$ python3 -q
>>> import numpy as np
>>> import numpy.linalg as la
>>> np.set_printoptions(suppress=True, linewidth=100)
>>> def rd(a):
...     return np.round(a, 1) + 0
... 
>>> A = np.loadtxt("m.csv", delimiter=",")
>>> rd(A)
array([[ 0. , -2.7, -3. ],
       [ 2.2, -2.5,  2.2],
       [-3.3, -1.6,  1.5]])
>>> f = np.array([0, 3])
>>> rd(np.cross(A[1, :3], A[0, :3]))
array([13.3,  6.5, -6. ])
>>> rd(np.convolve(A[1], f))
array([ 0. ,  6.7, -7.4,  6.7])
>>> rd(np.correlate(A[1], A[0], "full"))
array([-6.5,  1.3,  0. , -6.1,  0. ])
>>> rd(np.array([np.convolve(row, f, "same") for row in A]))
array([[  0. ,   0. ,  -8.1],
       [  0. ,   6.7,  -7.4],
       [  0. , -10. ,  -4.9]])
>>> np.polyval(f, A[1])
array([3., 3., 3.])
>>> T = np.stack([A, -2 * A, A[::-1]])
>>> la.matrix_rank(T)
array([3, 3, 3])
>>> print(rd(T.sum(axis=0)))
[[-3.3  1.1  4.4]
 [ 0.   0.   0. ]
 [ 3.3 -1.1 -4.4]]
>>> P = np.triu(np.array([[0, 1, 0], [2, 2, 1], [1, 3, 2]]), 1) + np.eye(3)
>>> A2 = P @ A @ la.inv(P)
>>> print(rd(la.det(A2)))
64.0
>>> X = np.array([[22, -10, 19], [-10, 12, -25], [19, -25, 63]])
>>> # symmetric
>>> f = np.array([7, -3, 1])
>>> A2 = X + np.outer(f, np.eye(3)[1])
>>> A2
array([[ 22.,  -3.,  19.],
       [-10.,   9., -25.],
       [ 19., -24.,  63.]])
>>> la.matrix_rank(la.inv(A2) - la.inv(X), tol=1e-8)
np.int64(1)
>>> feats = np.loadtxt("data.csv", delimiter=",")
>>> rd(feats)
array([[0.5, 0.2, 0.2],
       [0.7, 0.3, 0. ],
       [0. , 0. , 1. ]])
>>> rk = la.matrix_rank(feats)
>>> rk
np.int64(2)
>>> null = la.svd(feats)[2][rk:].T
>>> rd(null[:, 0] / null[np.abs(null[:, 0]).round(6).argmax(), 0])
array([-0.5,  1. ,  0. ])
>>> null.shape
(3, 1)
>>> la.matrix_rank(feats.T @ feats), la.matrix_rank(feats @ feats.T)
(np.int64(2), np.int64(2))
>>> rd(feats @ null)
array([[0.],
       [0.],
       [0.]])
>>> P = np.triu(np.array([[-2, 5, -3], [0, -1, 0], [-3, -5, -3]]), 1) + np.eye(3)
>>> A2 = P @ feats @ la.inv(P)
>>> rd(A2)
array([[  3.8, -17.2,   8.8],
       [  0.7,  -3. ,   2. ],
       [  0. ,   0. ,   1. ]])
>>> rd(la.det(A2))
np.float64(0.0)
>>> rd(np.poly(A2))
array([ 1. , -1.8,  0.8,  0. ])
>>> rd(np.trace(A2)), rd(np.trace(feats))
(np.float64(1.8), np.float64(1.8))
>>> rd(P @ feats - feats @ P)
array([[ 3.3, -0.8, -1.5],
       [ 0. , -3.3,  2. ],
       [ 0. ,  0. ,  0. ]])
>>> print(la.matrix_rank(feats, rtol=0.1))
2
>>> rd(np.sort(np.abs(la.eigvals(feats))))
array([0. , 0.8, 1. ])
>>> np.allclose(feats @ feats.T, feats.T @ feats)
False
>>> feats.inv()
Traceback (most recent call last):
  File "<python-input-43>", line 1, in <module>
    feats.inv()
    ^^^^^^^^^
AttributeError: 'numpy.ndarray' object has no attribute 'inv'
>>> print(rd((feats + feats.T) / 2))
[[0.5 0.5 0.1]
 [0.5 0.3 0. ]
 [0.1 0.  1. ]]
>>> F = np.load("out9.npy")
>>> F
array([[ 0, 20,  0],
       [ 0, 14,  0],
       [ 0, 26,  0],
       [ 0, 11,  2],
       [ 0,  8,  1],
       [ 0, 20,  0],
       [ 0, 23,  0],
       [ 0,  5,  0],
       [ 0, 20,  0],
       [ 0, 29,  0],
       [ 0, 20,  0],
       [ 0, 20,  1],
       [ 0, 20,  1],
       [ 0, 11,  0],
       [ 0, 11,  0],
       [ 0, 11,  6],
       [ 0, 14,  0],
       [ 0, 20,  1]])
>>> U, sig, VT = la.svd(F)
>>> vecs = VT[:(sig > 1e-8).sum()]
>>> rng = np.random.default_rng(475)
>>> x = F[8] + 4 * F[4] + rng.integers(2) * np.eye(3)[1]
>>> x
array([ 0., 52.,  4.])
>>> la.matrix_rank(np.vstack([F, x]))
np.int64(2)
>>> rd(la.norm(x - vecs.T @ vecs @ x))
np.float64(0.0)
>>> rd(vecs.T @ vecs)
array([[0., 0., 0.],
       [0., 1., 0.],
       [0., 0., 1.]])
>>> la.matrix_rank(F, rtol=0.1)
np.int64(1)
>>> ang = np.radians(45)
>>> R = np.eye(3)
>>> R[0, 0] = R[2, 2] = np.cos(ang)
>>> R[0, 2], R[2, 0] = -np.sin(ang), np.sin(ang)
>>> rd(R)
array([[ 0.7,  0. , -0.7],
       [ 0. ,  1. ,  0. ],
       [ 0.7,  0. ,  0.7]])
>>> A2 = F @ R.T
>>> rd(la.det(R)), rd(np.trace(R))
(np.float64(1.0), np.float64(2.4))
>>> print(np.allclose(la.norm(F, axis=1), la.norm(A2, axis=1)))
True
